>>> import numpy as np
>>> np.set_printoptions(precision=4, suppress=True, linewidth=140, legacy="1.25")
>>> F = np.loadtxt("w.csv", delimiter=",")
>>> F
array([[ 1.9906,  2.027 , -0.0023],
       [ 1.9613,  1.969 ,  0.0003],
       [ 2.0014,  1.9832, -0.0133],
       [ 1.9921,  1.9631, -0.0198],
       [ 1.9874,  2.0319,  0.0108],
       [ 2.0126,  1.9829,  0.0038],
       [ 2.0157,  2.0087, -0.0264],
       [ 1.9978,  1.9854,  0.0186],
       [ 1.98  ,  1.978 , -0.0031],
       [ 2.0246,  2.0096, -0.0038],
       [ 1.9863,  1.988 ,  0.023 ],
       [ 2.0117,  1.9918,  0.0423],
       [-0.0224,  1.9836,  1.02  ],
       [-0.0093,  2.0173,  1.0152],
       [-0.0314,  1.9944,  1.0146],
       [ 0.0193,  1.9842,  1.0079],
       [ 0.0029,  2.0193,  1.0147],
       [ 0.0116,  1.9868,  1.0061],
       [-0.0082,  2.0365,  1.0278],
       [ 0.0035,  1.9928,  0.9612],
       [-0.0202,  2.0025,  1.0375],
       [-0.0186,  2.0016,  0.9847],
       [ 0.0142,  1.9932,  1.0056],
       [-0.0279,  1.972 ,  0.9806],
       [-0.0189, -0.005 ,  1.0306],
       [-0.0075, -0.0015,  1.0244],
       [-0.0197,  0.0092,  1.0268],
       [-0.0255,  0.005 ,  1.0484],
       [ 0.0069, -0.0495,  1.0001],
       [-0.0126, -0.0321,  0.9978],
       [ 0.0008, -0.0164,  1.0342],
       [ 0.0114,  0.0219,  0.9796],
       [-0.0565,  0.0083,  0.977 ],
       [ 0.0125, -0.0133,  0.9916],
       [-0.0271,  0.0056,  1.0342],
       [ 0.0005, -0.0081,  1.0089]])
>>> B = np.c_[F[:, :1] @ np.array([[-5]]), np.array([5, 3, 4, 9, 8, 6, -4, -6, 4, -3, 4, 9, 1, -2, 7, 2, 3, -6, -8, -8, 8, -7, 3, -3, 7, 9, -5, -7, -4, -9, 0, -3, -2, -4, 4, 9])]
>>> B
array([[ -9.953 ,   5.    ],
       [ -9.8065,   3.    ],
       [-10.007 ,   4.    ],
       [ -9.9605,   9.    ],
       [ -9.937 ,   8.    ],
       [-10.063 ,   6.    ],
       [-10.0785,  -4.    ],
       [ -9.989 ,  -6.    ],
       [ -9.9   ,   4.    ],
       [-10.123 ,  -3.    ],
       [ -9.9315,   4.    ],
       [-10.0585,   9.    ],
       [  0.112 ,   1.    ],
       [  0.0465,  -2.    ],
       [  0.157 ,   7.    ],
       [ -0.0965,   2.    ],
       [ -0.0145,   3.    ],
       [ -0.058 ,  -6.    ],
       [  0.041 ,  -8.    ],
       [ -0.0175,  -8.    ],
       [  0.101 ,   8.    ],
       [  0.093 ,  -7.    ],
       [ -0.071 ,   3.    ],
       [  0.1395,  -3.    ],
       [  0.0945,   7.    ],
       [  0.0375,   9.    ],
       [  0.0985,  -5.    ],
       [  0.1275,  -7.    ],
       [ -0.0345,  -4.    ],
       [  0.063 ,  -9.    ],
       [ -0.004 ,   0.    ],
       [ -0.057 ,  -3.    ],
       [  0.2825,  -2.    ],
       [ -0.0625,  -4.    ],
       [  0.1355,   4.    ],
       [ -0.0025,   9.    ]])
>>> np.linalg.matrix_rank(B)
2
>>> np.round(np.linalg.norm(B - F @ np.linalg.lstsq(F, B)[0], axis=0), 4) + 0
array([ 0.    , 32.5489])
>>> np.linalg.norm(np.linalg.qr(F)[0].T @ B, axis=0) ** 2 / ((B ** 2).sum(axis=0) + 1e-12)
array([1.    , 0.1127])
>>> np.round(np.linalg.lstsq(F, B[:, 0])[0], 4) + 0
array([-5.,  0.,  0.])
>>> C2 = np.cov(F, rowvar=False)
>>> np.median(F, axis=0)
array([0.0052, 1.9834, 0.9947])
>>> np.corrcoef(F.T)
array([[ 1.    ,  0.4993, -0.999 ],
       [ 0.4993,  1.    , -0.502 ],
       [-0.999 , -0.502 ,  1.    ]])
